$ python3 -q
>>> import numpy as np
>>> np.set_printoptions(precision=2, suppress=True, linewidth=200, floatmode="fixed")
>>> A = np.load("block3.npy")
>>> print(A)
[[1 3 0 2 0 3 0 3 1 3 0]
 [3 1 3 0 2 0 3 0 3 1 3]
 [0 3 1 3 0 2 0 3 0 3 1]
 [2 0 3 1 3 0 2 0 3 0 3]
 [0 2 0 3 1 3 0 2 0 3 0]
 [3 0 2 0 3 1 3 0 2 0 3]
 [0 3 0 2 0 3 1 3 0 2 0]
 [3 0 3 0 2 0 3 1 3 0 2]
 [1 3 0 3 0 2 0 3 1 3 0]
 [3 1 3 0 3 0 2 0 3 1 3]
 [0 3 1 3 0 3 0 2 0 3 1]]
>>> A2 = np.linalg.inv(A)
>>> print(np.round(np.linalg.cond(A), 2))
53.5
>>> print((np.abs(A2) > 1e-9).astype(int))
[[1 1 1 1 1 1 1 1 1 1 1]
 [1 1 1 1 1 1 1 1 1 1 1]
 [1 1 1 1 1 1 1 1 1 1 1]
 [1 1 1 1 1 1 1 1 1 1 1]
 [1 1 1 1 1 1 1 1 1 1 1]
 [1 1 1 1 1 1 1 1 1 1 1]
 [1 1 1 1 1 1 1 1 1 1 1]
 [1 1 1 1 1 1 1 1 1 1 1]
 [1 1 1 1 1 1 1 1 1 1 1]
 [1 1 1 1 1 1 1 1 1 1 1]
 [1 1 1 1 1 1 1 1 1 1 1]]
>>> print(round(float(np.linalg.eigvalsh(A).min()), 2))
-13.44
>>> vals, evecs = np.linalg.eigh(A)
>>> vec = np.array([5, -4, 4, 4, 0, 0, 4, 1, -4, -4, 5])
>>> print(vec @ A @ vec)
-123
>>> print(np.abs(A).sum(axis=1).max(), np.round(np.abs(vals).max(), 2))
19 16.57
>>> J = np.loadtxt("dump.csv", delimiter=",")
>>> print(J)
[[-1.00  0.00  0.00  0.00  0.00]
 [ 5.00 -5.00  0.00  0.00  0.00]
 [-6.00  7.00  9.00  0.00  0.00]
 [-6.00  9.00 -3.00  5.00  0.00]
 [ 7.00 -5.00  3.00 -2.00 -9.00]]
>>> print(round(np.linalg.eigvals(J).sum().real, 2))
-1.0
>>> print(np.poly(J))
[   1.00    1.00 -106.00 -106.00 2025.00 2025.00]
>>> print(np.einsum("ii->", J))
-1.0
>>> print(np.kron(np.eye(2, dtype=int), J))
[[-1.00  0.00  0.00  0.00  0.00 -0.00  0.00  0.00  0.00  0.00]
 [ 5.00 -5.00  0.00  0.00  0.00  0.00 -0.00  0.00  0.00  0.00]
 [-6.00  7.00  9.00  0.00  0.00 -0.00  0.00  0.00  0.00  0.00]
 [-6.00  9.00 -3.00  5.00  0.00 -0.00  0.00 -0.00  0.00  0.00]
 [ 7.00 -5.00  3.00 -2.00 -9.00  0.00 -0.00  0.00 -0.00 -0.00]
 [-0.00  0.00  0.00  0.00  0.00 -1.00  0.00  0.00  0.00  0.00]
 [ 0.00 -0.00  0.00  0.00  0.00  5.00 -5.00  0.00  0.00  0.00]
 [-0.00  0.00  0.00  0.00  0.00 -6.00  7.00  9.00  0.00  0.00]
 [-0.00  0.00 -0.00  0.00  0.00 -6.00  9.00 -3.00  5.00  0.00]
 [ 0.00 -0.00  0.00 -0.00 -0.00  7.00 -5.00  3.00 -2.00 -9.00]]
>>> vals, evecs = np.linalg.eig(J)
>>> print(vals)
[-9.00  5.00  9.00 -5.00 -1.00]
>>> print(np.prod(vals))
-2025.0
